>>> import numpy as np
>>> from numpy import linalg as LA
>>> np.set_printoptions(precision=3, suppress=True, linewidth=140, legacy="1.25")
>>> W0 = np.load("data.npy")
>>> W0
array([[-0.74,  0.57, -0.58,  0.29, -1.59],
       [ 1.14, -0.4 , -1.22,  3.08, -1.58],
       [-3.34,  1.67,  0.94, -3.79, -0.09],
       [-1.32,  2.42, -2.14, -2.73, -1.18],
       [-2.25,  0.96,  0.95, -2.18,  0.99],
       [ 0.92, -0.6 , -0.31,  1.36, -1.24],
       [ 0.13, -2.4 ,  3.09,  1.23, -0.71],
       [ 1.2 , -1.24,  0.36,  2.49,  0.04]])
>>> U, sv, VT = LA.svd(W0)
>>> V = VT[:(sv > 1e-8).sum()]
>>> rng = np.random.default_rng(194)
>>> x = W0[7] + -1 * W0[3] + rng.integers(2) * np.eye(5)[0]
>>> x
array([ 3.52, -3.66,  2.5 ,  5.22,  1.22])
>>> round(float(LA.norm(x - V.T @ V @ x)), 3)
0.391
>>> np.allclose(V.T @ V @ x, x)
False
>>> np.diag(V.T @ V)
array([0.847, 0.429, 0.743, 0.987, 0.994])
>>> rank = LA.matrix_rank(W0)
>>> rank
4
>>> null = LA.svd(W0)[2][rank:].T
>>> LA.matrix_rank(W0.T @ W0), LA.matrix_rank(W0 @ W0.T)
(4, 4)
>>> [int(LA.matrix_rank(W0[:i])) for i in range(1, len(W0) + 1)]
[1, 2, 3, 4, 4, 4, 4, 4]
>>> null.shape
(5, 1)
>>> np.allclose(W0 @ null, 0)
True
>>> feats = np.loadtxt("test7.csv", delimiter=",")
>>> feats
array([[ -0.222,  -0.34 ,   0.734,   0.142,  -1.239],
       [ -0.03 ,   0.31 ,   0.05 ,  -0.332,  -0.214],
       [ -0.098,   0.06 ,   0.065,   0.485,   0.107],
       [  1.009,   0.007,  -2.589,  -0.601,   3.392],
       [  0.858,   0.088,  -3.995,  -1.319,   5.336],
       [ -0.908,   0.303,   1.96 ,   1.292,  -3.005],
       [ -0.06 ,   0.111,  -0.401,   0.084,  -0.007],
       [ -0.808,  -0.232,   2.301,   0.547,  -3.496],
       [  0.681,  -0.04 ,  -0.822,  -0.977,   1.315],
       [ -1.127,   0.013,   1.637,   0.869,  -2.037],
       [ -0.504,  -0.19 ,   0.428,   0.281,  -1.02 ],
       [ -1.346,  -0.407,   3.565,   1.263,  -5.281],
       [ -0.5  ,   0.443,   0.714,   0.299,  -1.032],
       [  0.084,  -0.024,  -1.512,  -0.826,   2.057],
       [  0.474,   0.466,  -2.348,  -0.752,   2.519],
       [ -0.533,   0.029,   2.17 ,   1.097,  -2.874],
       [ -0.701,   0.523,   0.546,   0.255,  -0.79 ],
       [  1.324,  -0.243,  -3.514,  -1.445,   5.076],
       [  0.847,  -0.421,  -2.948,  -0.651,   3.68 ],
       [  0.542,  -0.229,  -2.553,  -0.818,   3.029],
       [ -0.486,  -0.285,   3.017,   0.743,  -4.178],
       [  0.905,  -0.195,  -0.803,  -0.35 ,   1.183],
       [ -1.11 ,   0.035,   1.82 ,   0.744,  -2.113],
       [ -1.582,   0.024,   2.551,   0.935,  -3.855],
       [ -0.378,  -0.121,   1.752,   0.542,  -1.675],
       [  0.74 ,  -0.15 ,  -0.888,  -0.554,   1.752],
       [  0.588,  -0.127,  -1.594,  -0.351,   2.868],
       [ -0.827,   0.002,   3.753,   0.734,  -4.78 ],
       [ -0.155,   0.293,  -1.083,  -0.099,   1.658],
       [ -1.102,  -0.255,   2.457,   1.349,  -4.284],
       [ -0.45 ,  -0.211,   1.278,   0.354,  -1.803],
       [ -2.242,  -0.097,   8.619,   2.582, -10.193],
       [ -0.527,  -0.17 ,   0.94 ,   0.547,  -1.713],
       [  1.271,   0.232,  -3.556,  -1.488,   4.791],
       [ -1.093,   0.074,   3.894,   1.302,  -4.669]])
>>> x = np.array([3, 2, 2, 1, 1])
>>> h = np.maximum(feats @ x, 0)
>>> np.flatnonzero(h > 1e-9)
array([ 1,  2,  3,  5,  8, 12, 15, 17, 20, 21, 24, 25, 26, 27, 31, 33, 34])
